% python3 -q
>>> import numpy as np
>>> from numpy import linalg as LA
>>> np.set_printoptions(precision=2, suppress=True, linewidth=100, sign=" ")
>>> J = np.array([[5.0, 1.0, 0.0, 0.0, 0.0],
...     [0.0, 5.0, 1.0, 0.0, 0.0],
...     [0.0, 0.0, 5.0, 1.0, 0.0],
...     [0.0, 0.0, 0.0, 5.0, 1.0],
...     [0.0, 0.0, 0.0, 0.0, 5.0]])
>>> J
array([[ 5.,  1.,  0.,  0.,  0.],
       [ 0.,  5.,  1.,  0.,  0.],
       [ 0.,  0.,  5.,  1.,  0.],
       [ 0.,  0.,  0.,  5.,  1.],
       [ 0.,  0.,  0.,  0.,  5.]])
>>> rng = np.random.default_rng(508311)
>>> idx = rng.permutation(5)
>>> idx
array([ 2,  0,  1,  3,  4])
>>> M2 = J[idx][:, idx]
>>> np.diag(M2)
array([ 5.,  5.,  5.,  5.,  5.])
>>> M2
array([[ 5.,  0.,  0.,  1.,  0.],
       [ 0.,  5.,  1.,  0.,  0.],
       [ 1.,  0.,  5.,  0.,  0.],
       [ 0.,  0.,  0.,  5.,  1.],
       [ 0.,  0.,  0.,  0.,  5.]])
>>> np.trace(M2)
np.float64(25.0)
>>> round(float(LA.det(M2)), 2), round(LA.det(J[idx]), 2)
(3125.0, np.float64(3125.0))
>>> vals, vecs = LA.eig(J)
>>> np.sort(LA.eigvals(J.T))
array([ 5.,  5.,  5.,  5.,  5.])
>>> J @ vecs[:, 0] - vals[0] * vecs[:, 0]
array([ 0.,  0.,  0.,  0.,  0.])
>>> np.sort(LA.eigvals(LA.inv(J)))
array([ 0.2,  0.2,  0.2,  0.2,  0.2])
>>> P = np.triu(np.array([[0, 1, -2, -2, -2],
...     [0, -2, -2, -1, 0],
...     [-1, 2, -2, -1, 1],
...     [0, 0, 1, 1, -2],
...     [1, -1, 2, 1, 1]]), 1) + np.eye(5)
>>> M2 = P @ J @ LA.inv(P)
>>> round(LA.det(M2), 2)
np.float64(3125.0)
>>> P @ J - J @ P
array([[ 0.,  0.,  3., -1., -2.],
       [ 0.,  0.,  0., -1., -2.],
       [ 0.,  0.,  0.,  0.,  1.],
       [ 0.,  0.,  0.,  0.,  0.],
       [ 0.,  0.,  0.,  0.,  0.]])
>>> np.poly(M2)
array([    1.,   -25.,   250., -1250.,  3125., -3125.])
>>> LA.matrix_rank(M2)
np.int64(5)
>>> F = np.triu(rng.random((6, 6)) < 0.4, 1).astype(int)
>>> F = F + F.T
>>> F
array([[ 0,  1,  0,  0,  0,  0],
       [ 1,  0,  0,  0,  0,  1],
       [ 0,  0,  0,  0,  1,  0],
       [ 0,  0,  0,  0,  1,  1],
       [ 0,  0,  1,  1,  0,  0],
       [ 0,  1,  0,  1,  0,  0]])
>>> x = np.array([0, 0, 1, 1, 0, 1])
>>> target = F @ x
>>> target
array([ 0,  1,  0,  1,  2,  1])
>>> LA.solve(F, target)
array([ 0.,  0.,  1.,  1.,  0.,  1.])
>>> LA.solve(F, target + F[:, 3])
array([ 0.,  0.,  1.,  2.,  0.,  1.])
>>> LA.solve(F.T, F[0])
array([ 1.,  0.,  0.,  0.,  0.,  0.])
>>> r0 = np.array([-3, 1])
>>> np.convolve(F[5], r0)
array([ 0, -3,  1, -3,  1,  0,  0])
>>> np.polyval(r0, F[5])
array([ 1, -2,  1, -2,  1,  1])
>>> np.array([np.convolve(row, r0, "same") for row in F])
array([[ 0, -3,  1,  0,  0,  0],
       [-3,  1,  0,  0,  0, -3],
       [ 0,  0,  0,  0, -3,  1],
       [ 0,  0,  0,  0, -3, -2],
       [ 0,  0, -3, -2,  1,  0],
       [ 0, -3,  1, -3,  1,  0]])
>>> np.correlate(F[5], F[0], "full")
array([ 0,  0,  0,  0,  0,  1,  0,  1,  0,  0,  0])
>>> r0, g = F[0], F[3]
>>> r0 @ g
np.int64(0)
>>> r0 @ r0
np.int64(1)
>>> p = (r0 @ g) / (r0 @ r0) * r0
>>> g - p
array([ 0.,  0.,  0.,  0.,  1.,  1.])
>>> np.outer(r0, g)
array([[ 0,  0,  0,  0,  0,  0],
       [ 0,  0,  0,  0,  1,  1],
       [ 0,  0,  0,  0,  0,  0],
       [ 0,  0,  0,  0,  0,  0],
       [ 0,  0,  0,  0,  0,  0],
       [ 0,  0,  0,  0,  0,  0]])
>>> (g - p) @ r0
np.float64(0.0)
>>> LA.matrix_rank(np.outer(r0, g))
np.int64(1)
>>> vals, vecs = LA.eigh(F)
>>> vals
array([-1.8 , -1.25, -0.45,  0.45,  1.25,  1.8 ])
>>> LA.svd(F, compute_uv=False)
array([ 1.8 ,  1.8 ,  1.25,  1.25,  0.45,  0.45])
>>> round(vals.sum(), 2), np.trace(F)
(np.float64(-0.0), np.int64(0))
>>> np.round(vecs.T @ vecs, 2) + 0
array([[ 1.,  0.,  0.,  0.,  0.,  0.],
       [ 0.,  1.,  0.,  0.,  0.,  0.],
       [ 0.,  0.,  1.,  0.,  0.,  0.],
       [ 0.,  0.,  0.,  1.,  0.,  0.],
       [ 0.,  0.,  0.,  0.,  1.,  0.],
       [ 0.,  0.,  0.,  0.,  0.,  1.]])
>>> np.abs(vecs[:, -1]).round(6).argmax()
np.int64(3)
>>> np.unique(vals.round(6) + 0, return_counts=True)[1]
array([ 1,  1,  1,  1,  1,  1])
>>> LA.eigvalsh(F @ F)
array([ 0.2 ,  0.2 ,  1.55,  1.55,  3.25,  3.25])
>>> LA.eigvalsh(F + 4 * np.eye(6))
array([ 2.2 ,  2.75,  3.55,  4.45,  5.25,  5.8 ])
>>> np.round(vecs @ np.diag(vals) @ vecs.T, 2) + 0
array([[ 0.,  1.,  0.,  0.,  0.,  0.],
       [ 1.,  0.,  0.,  0.,  0.,  1.],
       [ 0.,  0.,  0.,  0.,  1.,  0.],
       [ 0.,  0.,  0.,  0.,  1.,  1.],
       [ 0.,  0.,  1.,  1.,  0.,  0.],
       [ 0.,  1.,  0.,  1.,  0.,  0.]])
>>> mat = np.load("case13.npy")
>>> mat
array([[-0.71,  0.71,  0.  ,  0.  ,  0.  ],
       [-0.71, -0.71,  0.  ,  0.  ,  0.  ],
       [ 0.  ,  0.  ,  1.  ,  0.  ,  0.  ],
       [ 0.  ,  0.  ,  0.  ,  1.  ,  0.  ],
       [ 0.  ,  0.  ,  0.  ,  0.  ,  1.  ]])
>>> Q, R = LA.qr(mat)
>>> abs(R[0, 0]), round(LA.norm(mat[:, 0]), 2)
(np.float64(1.0), np.float64(1.0))
>>> np.allclose(R.T @ R, mat.T @ mat)
True
>>> r0 = np.array([2, 2, 0, 0, 1])
>>> M2 = mat + np.outer(r0, np.eye(5)[2])
>>> M2
array([[-0.71,  0.71,  2.  ,  0.  ,  0.  ],
       [-0.71, -0.71,  2.  ,  0.  ,  0.  ],
       [ 0.  ,  0.  ,  1.  ,  0.  ,  0.  ],
       [ 0.  ,  0.  ,  0.  ,  1.  ,  0.  ],
       [ 0.  ,  0.  ,  1.  ,  0.  ,  1.  ]])
>>> LA.matrix_rank(LA.inv(M2) - LA.inv(mat), tol=1e-8)
np.int64(1)
>>> M2 = mat + rng.integers(-2, 3, (5, 1)) @ rng.integers(-2, 3, (1, 5))
>>> M2
array([[ 3.29, -3.29,  2.  ,  0.  , -2.  ],
       [-0.71, -0.71,  0.  ,  0.  ,  0.  ],
       [ 0.  ,  0.  ,  1.  ,  0.  ,  0.  ],
       [ 0.  ,  0.  ,  0.  ,  1.  ,  0.  ],
       [ 2.  , -2.  ,  1.  ,  0.  ,  0.  ]])
>>> np.round(LA.svd(M2 - mat, compute_uv=False), 2) + 0
array([ 7.07,  0.  ,  0.  ,  0.  ,  0.  ])
>>> LA.matrix_rank(M2 - mat, tol=1e-8)
np.int64(1)
>>> M2 - mat
array([[ 4., -4.,  2.,  0., -2.],
       [ 0.,  0.,  0.,  0.,  0.],
       [ 0.,  0.,  0.,  0.,  0.],
       [ 0.,  0.,  0.,  0.,  0.],
       [ 2., -2.,  1.,  0., -1.]])
>>> r0, g = M2[2], M2[3]
>>> r0 @ r0
np.float64(1.0)
>>> p = (r0 @ g) / (r0 @ r0) * r0
>>> g - p
array([ 0.,  0.,  0.,  1.,  0.])
>>> LA.matrix_rank(np.outer(r0, g))
np.int64(1)
>>> np.outer(r0, g)
array([[ 0.,  0.,  0.,  0.,  0.],
       [ 0.,  0.,  0.,  0.,  0.],
       [ 0.,  0.,  0.,  1.,  0.],
       [ 0.,  0.,  0.,  0.,  0.],
       [ 0.,  0.,  0.,  0.,  0.]])
>>> M2 = np.array([[0, 0, 0, 0], [1, 0, 0, 2], [0, 2, 1, 1], [1, 3, 1, 2]])
>>> W2 = np.array([[2, 8, 4, 9], [0, 7, 8, 8], [0, 8, 8, 7], [7, 1, 1, 4]])
>>> M = np.block([[M2, np.zeros((4, 4))], [np.zeros((4, 4)), W2]])
>>> M
array([[ 0.,  0.,  0.,  0.,  0.,  0.,  0.,  0.],
       [ 1.,  0.,  0.,  2.,  0.,  0.,  0.,  0.],
       [ 0.,  2.,  1.,  1.,  0.,  0.,  0.,  0.],
       [ 1.,  3.,  1.,  2.,  0.,  0.,  0.,  0.],
       [ 0.,  0.,  0.,  0.,  2.,  8.,  4.,  9.],
       [ 0.,  0.,  0.,  0.,  0.,  7.,  8.,  8.],
       [ 0.,  0.,  0.,  0.,  0.,  8.,  8.,  7.],
       [ 0.,  0.,  0.,  0.,  7.,  1.,  1.,  4.]])
>>> np.flatnonzero(LA.matrix_power((M != 0) + (M.T != 0) + np.eye(8), 8)[3])
array([ 0,  1,  2,  3])
>>> np.sort(LA.eigvals(M).real)
array([-1.87, -1.87, -1.44,  0.  ,  0.34,  4.1 ,  5.06, 19.68])
>>> (LA.matrix_power((M != 0) + (M.T != 0) + np.eye(8), 8) > 0).astype(int)
array([[ 1,  1,  1,  1,  0,  0,  0,  0],
       [ 1,  1,  1,  1,  0,  0,  0,  0],
       [ 1,  1,  1,  1,  0,  0,  0,  0],
       [ 1,  1,  1,  1,  0,  0,  0,  0],
       [ 0,  0,  0,  0,  1,  1,  1,  1],
       [ 0,  0,  0,  0,  1,  1,  1,  1],
       [ 0,  0,  0,  0,  1,  1,  1,  1],
       [ 0,  0,  0,  0,  1,  1,  1,  1]])
>>> round(float(LA.det(M)), 2)
0.0
>>> M @ M
array([[   0.,    0.,    0.,    0.,    0.,    0.,    0.,    0.],
       [   2.,    6.,    2.,    4.,    0.,    0.,    0.,    0.],
       [   3.,    5.,    2.,    7.,    0.,    0.,    0.,    0.],
       [   5.,    8.,    3.,   11.,    0.,    0.,    0.,    0.],
       [   0.,    0.,    0.,    0.,   67.,  113.,  113.,  146.],
       [   0.,    0.,    0.,    0.,   56.,  121.,  128.,  144.],
       [   0.,    0.,    0.,    0.,   49.,  127.,  135.,  148.],
       [   0.,    0.,    0.,    0.,   42.,   75.,   48.,   94.]])
>>> Uu, sig, vt = LA.svd(M)
>>> vecs = vt[:(sig > 1e-8).sum()]
>>> x = M[0] + -3 * M[4] + rng.integers(2) * np.eye(8)[5]
>>> x
array([  0.,   0.,   0.,   0.,  -6., -23., -12., -27.])
>>> LA.matrix_rank(np.vstack([M, x]))
np.int64(7)
>>> np.round(vecs.T @ vecs, 2) + 0
array([[ 0.73,  0.13, -0.4 ,  0.13,  0.  ,  0.  ,  0.  ,  0.  ],
       [ 0.13,  0.93,  0.2 , -0.07,  0.  ,  0.  ,  0.  ,  0.  ],
       [-0.4 ,  0.2 ,  0.4 ,  0.2 ,  0.  ,  0.  ,  0.  ,  0.  ],
       [ 0.13, -0.07,  0.2 ,  0.93,  0.  ,  0.  ,  0.  ,  0.  ],
       [ 0.  ,  0.  ,  0.  ,  0.  ,  1.  ,  0.  ,  0.  ,  0.  ],
       [ 0.  ,  0.  ,  0.  ,  0.  ,  0.  ,  1.  ,  0.  ,  0.  ],
       [ 0.  ,  0.  ,  0.  ,  0.  ,  0.  ,  0.  ,  1.  ,  0.  ],
       [ 0.  ,  0.  ,  0.  ,  0.  ,  0.  ,  0.  ,  0.  ,  1.  ]])
>>> np.allclose(vecs.T @ vecs @ x, x)
True
>>> [int(LA.matrix_rank(LA.matrix_power(J, p))) for p in range(1, 6)]
[5, 5, 5, 5, 5]
>>> np.prod(np.diag(J)), round(float(LA.det(J)), 2)
(np.float64(3125.0), 3125.0)
>>> Uu, sig, vt = LA.svd(M)
>>> np.argmax(sig[:-1] / (sig[1:] + 1e-6)) + 1
np.int64(7)
>>> sig.round(2) + 0
array([ 22.81,   7.48,   4.71,   2.95,   1.9 ,   0.96,   0.43,   0.  ])
>>> M2 = Uu[:, :7] @ np.diag(sig[:7]) @ vt[:7]
>>> LA.matrix_rank(M2)
np.int64(7)
>>> M2.round(2) + 0
array([[ 0.,  0.,  0.,  0.,  0.,  0.,  0.,  0.],
       [ 1.,  0.,  0.,  2.,  0.,  0.,  0.,  0.],
       [ 0.,  2.,  1.,  1.,  0.,  0.,  0.,  0.],
       [ 1.,  3.,  1.,  2.,  0.,  0.,  0.,  0.],
       [ 0.,  0.,  0.,  0.,  2.,  8.,  4.,  9.],
       [ 0.,  0.,  0.,  0.,  0.,  7.,  8.,  8.],
       [ 0.,  0.,  0.,  0.,  0.,  8.,  8.,  7.],
       [ 0.,  0.,  0.,  0.,  7.,  1.,  1.,  4.]])
>>> round(LA.norm(M - M2) / LA.norm(M), 2)
np.float64(0.0)
>>> round(float(LA.norm(M - M2, 2)), 2), round(float(sig[7]), 2)
(0.0, 0.0)
